>>> import numpy as np
>>> import numpy.linalg as la
>>> np.set_printoptions(precision=2, suppress=True, linewidth=160)
>>> X = np.load("x.npy")
>>> X
array([[-2,  0],
       [ 1,  0]])
>>> # column 0 is much longer than the rest
>>> round(float(la.norm(X, 2) / la.norm(X)), 2)
1.0
>>> W0 = np.array([[-0.5, 0.6, 0.0],
...     [0.2, -0.8, -0.8],
...     [-2.7, -1.1, -1.3],
...     [-0.6, 0.2, -0.4],
...     [-1.3, 0.6, -0.6],
...     [-0.4, 0.5, -1.7],
...     [-0.7, -0.6, -0.2],
...     [1.5, -0.5, 0.6],
...     [-0.6, 1.0, -1.2],
...     [0.9, 0.7, -0.1],
...     [-1.6, -2.0, -0.8],
...     [-0.4, 1.3, 1.1]])
>>> W0[4] *= 10
>>> W0
array([[ -0.5,   0.6,   0. ],
       [  0.2,  -0.8,  -0.8],
       [ -2.7,  -1.1,  -1.3],
       [ -0.6,   0.2,  -0.4],
       [-13. ,   6. ,  -6. ],
       [ -0.4,   0.5,  -1.7],
       [ -0.7,  -0.6,  -0.2],
       [  1.5,  -0.5,   0.6],
       [ -0.6,   1. ,  -1.2],
       [  0.9,   0.7,  -0.1],
       [ -1.6,  -2. ,  -0.8],
       [ -0.4,   1.3,   1.1]])
>>> q, Rm = la.qr(W0)
>>> np.allclose(Rm.T @ Rm, W0.T @ W0)
True
>>> Rm
array([[13.55, -5.42,  6.25],
       [ 0.  ,  4.12,  0.15],
       [ 0.  ,  0.  , -2.44]])
>>> np.round(np.trace(q @ q.T), 2)
np.float64(3.0)
>>> print(np.round(q @ Rm, 2) + 0)
[[ -0.5   0.6   0. ]
 [  0.2  -0.8  -0.8]
 [ -2.7  -1.1  -1.3]
 [ -0.6   0.2  -0.4]
 [-13.    6.   -6. ]
 [ -0.4   0.5  -1.7]
 [ -0.7  -0.6  -0.2]
 [  1.5  -0.5   0.6]
 [ -0.6   1.   -1.2]
 [  0.9   0.7  -0.1]
 [ -1.6  -2.   -0.8]
 [ -0.4   1.3   1.1]]
>>> E = np.loadtxt("a.csv", delimiter=",")
>>> E
array([[ -0.4 ,   8.6 ,  -8.1 ],
       [ -1.76,  -6.01,  13.4 ],
       [ -0.43,   3.66,  -1.48],
       [  1.61, -14.46,  21.78],
       [ -1.65,   5.17,   4.11],
       [  2.33,   7.53, -18.67],
       [  1.51,  15.31, -21.64],
       [ -1.55, -16.7 ,  25.4 ],
       [  2.81,  14.07, -32.76],
       [ -0.86,   8.51,  -5.61],
       [  2.09,   2.57, -12.18],
       [ -1.84,  -6.49,  13.5 ]])
>>> idx = E[:, 2] > np.median(E[:, 2])
>>> f = E[idx].mean(axis=0) - E[~idx].mean(axis=0)
>>> ((E - E.mean(axis=0)) @ f > 0).astype(int)
array([0, 1, 0, 1, 1, 0, 0, 1, 0, 0, 0, 1])
>>> np.argsort(-np.abs(f).round(6), kind="stable")
array([2, 1, 0])
>>> print(f)
[ -2.18 -15.24  29.28]
>>> basis = E[[11, 1]].astype(float)
>>> for _ in range(4):
...     idx = la.norm(E[:, None] - basis, axis=-1).argmin(axis=1)
...     basis = np.array([E[idx == j].mean(axis=0) for j in range(2)])
... 
>>> idx
array([1, 0, 1, 0, 1, 1, 1, 0, 1, 1, 1, 0])
>>> print(np.abs(basis[1] - basis[0]).argmax())
2
>>> np.bincount(idx)
array([4, 8])
>>> basis[1] - basis[0]
array([  1.56,  19.09, -30.56])
>>> M2 = np.c_[E[:, :2] @ np.array([[-3, 2], [2, -1]]), np.array([-8, -8, 2, 4, -7, -8, 1, -2, -1, 5, -6, -4])]
>>> M2
array([[ 18.4 ,  -9.4 ,  -8.  ],
       [ -6.74,   2.49,  -8.  ],
       [  8.61,  -4.52,   2.  ],
       [-33.75,  17.68,   4.  ],
       [ 15.29,  -8.47,  -7.  ],
       [  8.07,  -2.87,  -8.  ],
       [ 26.09, -12.29,   1.  ],
       [-28.75,  13.6 ,  -2.  ],
       [ 19.71,  -8.45,  -1.  ],
       [ 19.6 , -10.23,   5.  ],
       [ -1.13,   1.61,  -6.  ],
       [ -7.46,   2.81,  -4.  ]])
>>> np.round(la.lstsq(E, M2[:, 0])[0], 2) + 0
array([-3.,  2.,  0.])
>>> print(la.matrix_rank(np.c_[E, M2]))
4
>>> left, sigma, Vt = la.svd(W0, full_matrices=False)
>>> np.cumsum(sigma ** 2) / np.sum(sigma ** 2)
array([0.93, 0.98, 1.  ])
>>> print((sigma > 1e-8).sum())
3
>>> print(sigma)
[15.97  3.91  2.17]
>>> M2 = E / la.norm(E, axis=1, keepdims=True)
>>> cov = M2 @ M2.T
>>> cov[9]
array([ 0.98, -0.82,  0.98, -0.92,  0.32,  0.8 ,  0.92, -0.91,  0.82,  1.  ,  0.68, -0.84])
>>> (np.abs(cov) > 0.9).astype(int)
array([[1, 1, 1, 1, 0, 0, 1, 1, 1, 1, 0, 1],
       [1, 1, 0, 1, 0, 1, 1, 1, 1, 0, 1, 1],
       [1, 0, 1, 0, 0, 0, 0, 0, 0, 1, 0, 0],
       [1, 1, 0, 1, 0, 1, 1, 1, 1, 1, 1, 1],
       [0, 0, 0, 0, 1, 0, 0, 0, 0, 0, 0, 0],
       [0, 1, 0, 1, 0, 1, 1, 1, 1, 0, 1, 1],
       [1, 1, 0, 1, 0, 1, 1, 1, 1, 1, 1, 1],
       [1, 1, 0, 1, 0, 1, 1, 1, 1, 1, 1, 1],
       [1, 1, 0, 1, 0, 1, 1, 1, 1, 0, 1, 1],
       [1, 0, 1, 1, 0, 0, 1, 1, 0, 1, 0, 0],
       [0, 1, 0, 1, 0, 1, 1, 1, 1, 0, 1, 1],
       [1, 1, 0, 1, 0, 1, 1, 1, 1, 0, 1, 1]])
>>> la.norm(M2, axis=1)
array([1., 1., 1., 1., 1., 1., 1., 1., 1., 1., 1., 1.])
>>> np.argwhere(np.triu(np.abs(cov) > 0.95, 1))
array([[ 0,  3],
       [ 0,  6],
       [ 0,  7],
       [ 0,  9],
       [ 1,  3],
       [ 1,  5],
       [ 1,  6],
       [ 1,  7],
       [ 1,  8],
       [ 1, 10],
       [ 1, 11],
       [ 2,  9],
       [ 3,  5],
       [ 3,  6],
       [ 3,  7],
       [ 3,  8],
       [ 3, 11],
       [ 5,  6],
       [ 5,  7],
       [ 5,  8],
       [ 5, 10],
       [ 5, 11],
       [ 6,  7],
       [ 6,  8],
       [ 6, 11],
       [ 7,  8],
       [ 7, 11],
       [ 8, 10],
       [ 8, 11],
       [10, 11]])
>>> arr = np.array([[6, -2, 2], [6, 3, 2], [-9, -1, -3]])
>>> rk = la.matrix_rank(arr)
>>> rk
np.int64(2)
>>> null = la.svd(arr)[2][rk:].T
>>> np.round(arr @ null, 2) + 0
array([[0.],
       [0.],
       [0.]])
>>> la.matrix_rank(arr.T @ arr), la.matrix_rank(arr @ arr.T)
(np.int64(2), np.int64(2))
>>> [int(la.matrix_rank(np.delete(arr, i, axis=0))) for i in range(3)]
[2, 2, 2]
>>> np.round(null[:, 0] / null[np.abs(null[:, 0]).round(6).argmax(), 0], 2) + 0
array([-0.33,  0.  ,  1.  ])
>>> M2 = arr[0, 0] * arr[1:] - np.outer(arr[1:, 0], arr[0])
>>> M2
array([[  0,  30,   0],
       [  0, -24,   0]])
>>> arr[:, 0] / arr[0, 0]
array([ 1. ,  1. , -1.5])
>>> print(np.abs(np.diag(la.qr(arr)[1])) > 1e-9)
[ True  True False]
>>> arr @ la.pinv(arr) @ arr
array([[ 6., -2.,  2.],
       [ 6.,  3.,  2.],
       [-9., -1., -3.]])
>>> print(np.allclose(arr[:-1].T @ la.lstsq(arr[:-1].T, arr[-1])[0], arr[-1]))
True
>>> mat = np.load("data.npy")
>>> mat
array([[-1.12, -3.07,  0.96],
       [-0.98, -2.87,  0.84],
       [-1.25, -2.93,  1.13],
       [-0.73, -2.99,  1.12],
       [-1.07, -2.99,  1.04],
       [-1.06, -3.05,  1.05],
       [-1.17, -2.98,  1.  ],
       [-0.9 , -2.77,  0.92],
       [ 3.13, -0.09,  2.88],
       [ 2.99,  0.03,  3.07],
       [ 2.97,  0.03,  2.89],
       [ 3.1 ,  0.  ,  3.  ],
       [ 2.94, -0.05,  3.06],
       [ 3.19,  0.04,  3.  ],
       [ 2.96,  0.09,  2.97],
       [ 3.1 , -0.01,  2.97]])
>>> x0 = np.array([2, 2, 0])
>>> rhs = mat @ x0
>>> print(np.round(la.pinv(mat) @ mat, 2) + 0)
[[1. 0. 0.]
 [0. 1. 0.]
 [0. 0. 1.]]
>>> rng = np.random.default_rng(1399)
>>> rhs = rhs + 0.05 * rng.normal(size=16)
>>> rhs
array([-8.4 , -7.71, -8.27, -7.39, -8.07, -8.19, -8.23, -7.34,  6.03,  6.03,  5.89,  6.16,  5.62,  6.42,  6.08,  6.13])
>>> c, *_ = la.lstsq(mat, rhs)
>>> print(round(float(la.norm(rhs - mat @ c)), 2))
0.17
>>> np.round(mat.T @ (rhs - mat @ c), 2) + 0
array([0., 0., 0.])
>>> c.round()
array([2., 2., 0.])
